In [1]: import numpy as np

In [2]: from numpy import linalg as LA

In [3]: np.set_printoptions(suppress=True, linewidth=120)

In [4]: F = np.load("m.npy")

In [5]: print(F)
[[ 0.97  0.    1.97  2.1   1.91  1.06]
 [ 1.11  0.    2.09  1.85  2.05  1.02]
 [ 1.07 -0.03  2.06  1.91  2.    0.86]
 [ 0.9  -0.1   1.86  2.04  1.93  1.09]
 [ 1.03  0.14  2.02  1.89  2.15  0.91]
 [ 1.08 -0.04  2.09  1.96  2.15  0.93]
 [ 1.    0.09  2.04  1.98  1.87  1.18]
 [ 0.09  0.97 -0.16 -0.05  0.06  2.06]
 [ 0.03  0.97  0.04  0.16  0.01  2.02]
 [ 0.03  1.11  0.07  0.07 -0.02  2.24]
 [ 0.35  1.08  0.03  0.15  0.02  2.11]
 [-0.01  0.98  0.17  0.06 -0.06  2.  ]
 [ 0.06  1.1   0.11  0.1  -0.02  2.04]
 [-0.02  0.79 -0.03 -0.06 -0.13  1.91]]

In [6]: lab = F[:, 5] > np.median(F[:, 5])

In [7]: f = F[lab].mean(axis=0) - F[~lab].mean(axis=0)

In [8]: print(lab.astype(int))
[0 0 0 0 0 0 0 1 1 1 1 1 1 1]

In [9]: print(((F - F.mean(axis=0)) @ f > 0).astype(int))
[0 0 0 0 0 0 0 1 1 1 1 1 1 1]

In [10]: vec = np.array([1, 1, 3, -1, 0, 2])

In [11]: y = F @ vec

In [12]: print(np.round(LA.solve(F.T @ F, F.T @ y), 2) + 0)
[ 1.  1.  3. -1.  0.  2.]

In [13]: print(np.round(LA.lstsq(F, y)[0], 2) + 0)
[ 1.  1.  3. -1.  0.  2.]

In [14]: print(np.round(LA.pinv(F) @ F, 2) + 0)
[[1. 0. 0. 0. 0. 0.]
 [0. 1. 0. 0. 0. 0.]
 [0. 0. 1. 0. 0. 0.]
 [0. 0. 0. 1. 0. 0.]
 [0. 0. 0. 0. 1. 0.]
 [0. 0. 0. 0. 0. 1.]]

In [15]: rng = np.random.default_rng(4372)

In [16]: y = y + 0.3 * rng.normal(size=14)

In [17]: print(y.round(2))
[6.28 7.68 7.18 6.4  6.7  7.62 7.61 4.95 4.89 6.02 5.34 5.62 4.92 3.99]

In [18]: b, *_ = LA.lstsq(F, y)

In [19]: print(round(LA.norm(y - F @ b), 2))
1.12

In [20]: print([round(float(LA.norm(LA.solve(F.T @ F + lam * np.eye(6), F.T @ y))), 2) for lam in (0, 1, 10, 100)])
[5.18, 2.59, 2.25, 1.13]

In [21]: print(b.round(2))
[ 1.15  0.03  3.58 -2.51  0.56  2.46]

In [22]: print(F.reshape(2, -1))
[[ 0.97  0.    1.97  2.1   1.91  1.06  1.11  0.    2.09  1.85  2.05  1.02  1.07 -0.03  2.06  1.91  2.    0.86  0.9
  -0.1   1.86  2.04  1.93  1.09  1.03  0.14  2.02  1.89  2.15  0.91  1.08 -0.04  2.09  1.96  2.15  0.93  1.    0.09
   2.04  1.98  1.87  1.18]
 [ 0.09  0.97 -0.16 -0.05  0.06  2.06  0.03  0.97  0.04  0.16  0.01  2.02  0.03  1.11  0.07  0.07 -0.02  2.24  0.35
   1.08  0.03  0.15  0.02  2.11 -0.01  0.98  0.17  0.06 -0.06  2.    0.06  1.1   0.11  0.1  -0.02  2.04 -0.02  0.79
  -0.03 -0.06 -0.13  1.91]]

In [23]: T = F.reshape(14, 2, -1)

In [24]: print(T[:, 0])
[[ 0.97  0.    1.97]
 [ 1.11  0.    2.09]
 [ 1.07 -0.03  2.06]
 [ 0.9  -0.1   1.86]
 [ 1.03  0.14  2.02]
 [ 1.08 -0.04  2.09]
 [ 1.    0.09  2.04]
 [ 0.09  0.97 -0.16]
 [ 0.03  0.97  0.04]
 [ 0.03  1.11  0.07]
 [ 0.35  1.08  0.03]
 [-0.01  0.98  0.17]
 [ 0.06  1.1   0.11]
 [-0.02  0.79 -0.03]]

In [25]: print(np.swapaxes(T, 1, 2)[2])
[[ 1.07  1.91]
 [-0.03  2.  ]
 [ 2.06  0.86]]

In [26]: print(T.shape)
(14, 2, 3)

In [27]: J = np.loadtxt("arr.csv", delimiter=",")

In [28]: print(J)
[[0. 9. 1. 4. 9. 9. 7. 9. 5.]
 [0. 0. 2. 7. 6. 3. 5. 9. 4.]
 [0. 0. 0. 5. 3. 7. 7. 7. 2.]
 [0. 0. 0. 0. 7. 4. 7. 8. 8.]
 [0. 0. 0. 0. 0. 6. 9. 6. 7.]
 [0. 0. 0. 0. 0. 0. 5. 3. 2.]
 [0. 0. 0. 0. 0. 0. 0. 7. 8.]
 [0. 0. 0. 0. 0. 0. 0. 0. 7.]
 [0. 0. 0. 0. 0. 0. 0. 0. 0.]]

In [29]: # triangular

In [30]: print(J @ J)
[[  0.   0.  18.  68.  85. 104. 206. 250. 270.]
 [  0.   0.   0.  10.  55.  78. 132. 150. 211.]
 [  0.   0.   0.   0.  35.  38.  97. 128. 180.]
 [  0.   0.   0.   0.   0.  42.  83. 103. 169.]
 [  0.   0.   0.   0.   0.   0.  30.  81. 126.]
 [  0.   0.   0.   0.   0.   0.   0.  35.  61.]
 [  0.   0.   0.   0.   0.   0.   0.   0.  49.]
 [  0.   0.   0.   0.   0.   0.   0.   0.   0.]
 [  0.   0.   0.   0.   0.   0.   0.   0.   0.]]

In [31]: print(np.prod(np.diag(J)), round(LA.det(J), 2))
0.0 0.0

In [32]: print(LA.lstsq(J[:-1].T, J[-1])[2])
8

In [33]: print(np.round(J @ LA.pinv(J) @ J, 2) + 0)
[[0. 9. 1. 4. 9. 9. 7. 9. 5.]
 [0. 0. 2. 7. 6. 3. 5. 9. 4.]
 [0. 0. 0. 5. 3. 7. 7. 7. 2.]
 [0. 0. 0. 0. 7. 4. 7. 8. 8.]
 [0. 0. 0. 0. 0. 6. 9. 6. 7.]
 [0. 0. 0. 0. 0. 0. 5. 3. 2.]
 [0. 0. 0. 0. 0. 0. 0. 7. 8.]
 [0. 0. 0. 0. 0. 0. 0. 0. 7.]
 [0. 0. 0. 0. 0. 0. 0. 0. 0.]]

In [34]: print(np.abs(np.diag(LA.qr(J)[1])) > 1e-9)
[False False False False False False False False False]

In [35]: print(np.round(np.trace(LA.pinv(J) @ J), 2))
8.0
